>>> import numpy as np
>>> np.set_printoptions(precision=3, suppress=True, linewidth=120, floatmode="fixed")
>>> r0 = np.array([0, 0, 1, 1, 0, 0, 0, 0, 0, 1, 3])
>>> rng = np.random.default_rng(5994)
>>> F = np.outer(rng.normal(size=39), r0) + 0.3 * rng.normal(size=(39, 11))
>>> F
array([[-0.283,  0.574, -0.666, -0.616, -0.632,  0.346, -0.084,  0.741, -0.135, -0.372, -0.144],
       [ 0.507, -0.060,  0.811,  0.861,  0.128, -0.127,  0.521,  0.620,  0.142,  1.389,  2.166],
       [ 0.265, -0.540, -0.848, -0.881,  0.284,  0.069, -0.511,  0.024, -0.185, -1.111, -2.033],
       [ 0.216,  0.333, -0.412,  0.245, -0.104,  0.391,  0.136,  0.066, -0.124,  0.281,  0.781],
       [-0.196,  0.094,  0.775,  0.492, -0.492, -0.090,  0.020, -0.180, -0.149,  0.458,  1.725],
       [ 0.325,  0.414, -0.439, -0.326,  0.087, -0.139,  0.738,  0.360,  0.319, -0.839, -2.100],
       [ 0.119,  0.089, -0.465, -0.193,  0.370,  0.427,  0.162,  0.168, -0.224, -0.760, -2.428],
       [ 0.237,  0.083, -0.524, -0.158, -0.116, -0.066,  0.044, -0.313, -0.368,  0.175, -0.715],
       [ 0.025, -0.468,  1.141,  0.675,  0.121,  0.424,  0.164,  0.016,  0.673,  1.003,  3.198],
       [ 0.049,  0.004,  1.309,  0.729,  0.329,  0.385,  0.215, -0.011,  0.295,  0.957,  2.543],
       [-0.219, -0.048, -1.352, -1.286, -0.143, -0.460,  0.015, -0.068,  0.293, -1.349, -3.248],
       [ 0.212,  0.334,  1.134,  1.563,  0.206, -0.085, -0.283,  0.017,  0.166,  1.019,  2.618],
       [ 0.112,  0.060, -0.006, -0.461,  0.569, -0.174, -0.046,  0.014,  0.017,  0.671,  0.415],
       [ 0.086,  0.297, -0.481, -0.661,  0.301,  0.154,  0.036,  0.155,  0.459, -0.739, -3.405],
       [-0.352,  0.386,  1.067,  0.933, -0.183,  0.308, -0.191,  0.089,  0.428,  1.593,  3.638],
       [-0.138, -0.073, -0.229, -0.569, -0.227, -0.781, -0.275,  0.044,  0.150, -0.446, -1.458],
       [ 0.170,  0.118, -1.047, -1.170,  0.218,  0.128, -0.232,  0.146, -0.050, -1.436, -3.334],
       [ 0.047, -0.350,  0.784,  0.076, -0.651, -0.377, -0.013,  0.082, -0.176, -0.089,  1.190],
       [-0.115,  0.663, -1.692, -2.192, -0.162,  0.342, -0.032, -0.304, -0.048, -2.280, -5.716],
       [-0.393, -0.264,  1.400,  1.977, -0.361, -0.218,  0.412,  0.025,  0.355,  1.650,  6.060],
       [ 0.246,  0.241, -1.928, -1.559, -0.060, -0.603,  0.647,  0.221,  0.042, -1.544, -4.420],
       [-0.734, -0.452, -0.586, -0.608, -0.625, -0.846,  0.237,  0.008, -0.118, -0.794, -2.141],
       [-0.370, -0.185,  0.300, -0.046,  0.269, -0.358, -0.559, -0.090, -0.472,  0.405,  0.107],
       [-0.044, -0.303,  1.213,  0.694,  0.139,  0.239,  0.154, -0.089,  0.137,  1.084,  1.369],
       [-0.016,  0.219,  1.142,  0.716, -0.247,  0.190,  0.911,  0.159, -0.172,  0.827,  3.505],
       [-0.025, -0.157, -2.037, -1.702,  0.144,  0.390,  0.280, -0.171, -0.220, -1.514, -5.208],
       [-0.188, -0.216, -1.149, -1.423,  0.494,  0.101, -0.003, -0.320,  0.012, -0.929, -3.563],
       [-0.593, -0.085, -0.774,  0.157, -0.304,  0.257, -0.242, -0.061, -0.212, -0.652, -1.042],
       [ 0.586,  0.001,  2.556,  2.496, -0.016,  0.032, -0.450, -0.391,  0.241,  2.400,  6.362],
       [ 0.379, -0.483,  0.388,  0.408,  0.167,  0.466, -0.370, -0.195,  0.425, -0.112,  1.134],
       [ 0.261,  0.027,  0.187,  0.169, -0.103, -0.600, -0.114, -0.059, -0.003, -0.352, -0.561],
       [ 0.060,  0.105,  0.623,  0.424, -0.270, -0.076, -0.098, -0.002, -0.403,  0.637,  0.867],
       [-0.021,  0.063, -0.385, -1.085, -0.499,  0.068, -0.107, -0.011, -0.209, -0.674, -1.384],
       [ 0.078, -0.109,  1.310,  1.349, -0.168,  0.396,  0.053, -0.415,  0.016,  1.430,  3.986],
       [ 0.426, -0.430,  0.487, -0.258, -0.129, -0.371, -0.051,  0.011,  0.172,  0.580,  0.259],
       [-0.101, -0.159, -0.365, -0.489,  0.175, -0.404,  0.043, -0.487, -0.060, -0.985, -1.637],
       [ 0.126,  0.019,  1.214,  0.734, -0.442,  0.245,  0.184,  0.332,  0.146,  1.106,  2.813],
       [-0.917, -0.406,  0.254, -0.146,  0.274, -0.005, -0.160, -0.713,  0.064, -0.062, -0.592],
       [ 0.084,  0.271,  0.640,  0.453, -0.187, -0.055, -0.394, -0.239, -0.073,  0.773,  1.432]])
>>> d = np.linalg.norm(F[:, None] - F[None], axis=-1)
>>> (d + 1e9 * np.eye(39)).round(6).argmin(axis=1)
array([27, 36, 35, 31, 38,  6,  5, 30,  9, 36, 16,  9, 34, 16, 33, 35, 26,  4, 25, 28, 25, 15, 12, 38, 36, 18, 16,  7,
       19, 38,  7, 38, 15, 14, 12, 15,  9, 22,  4])
>>> d[30].round(6).argsort(kind="stable")[:4]
array([30,  7, 15, 22])
>>> np.linalg.matrix_rank(d ** 2)
np.int64(13)
>>> np.unravel_index(d.round(6).argmax(), d.shape)
(np.int64(18), np.int64(28))
>>> np.flatnonzero(d[30] < d.mean() / 2)
array([ 0,  3,  7, 12, 15, 17, 22, 27, 30, 31, 32, 34, 35, 37])
>>> d.mean(axis=1).argmax()
np.int64(28)
>>> d.shape
(39, 39)
>>> d[:5, :5]
array([[0.000, 3.885, 2.715, 1.784, 2.965],
       [3.885, 0.000, 5.617, 2.472, 1.755],
       [2.715, 5.617, 0.000, 3.571, 4.761],
       [1.784, 2.472, 3.571, 0.000, 1.754],
       [2.965, 1.755, 4.761, 1.754, 0.000]])
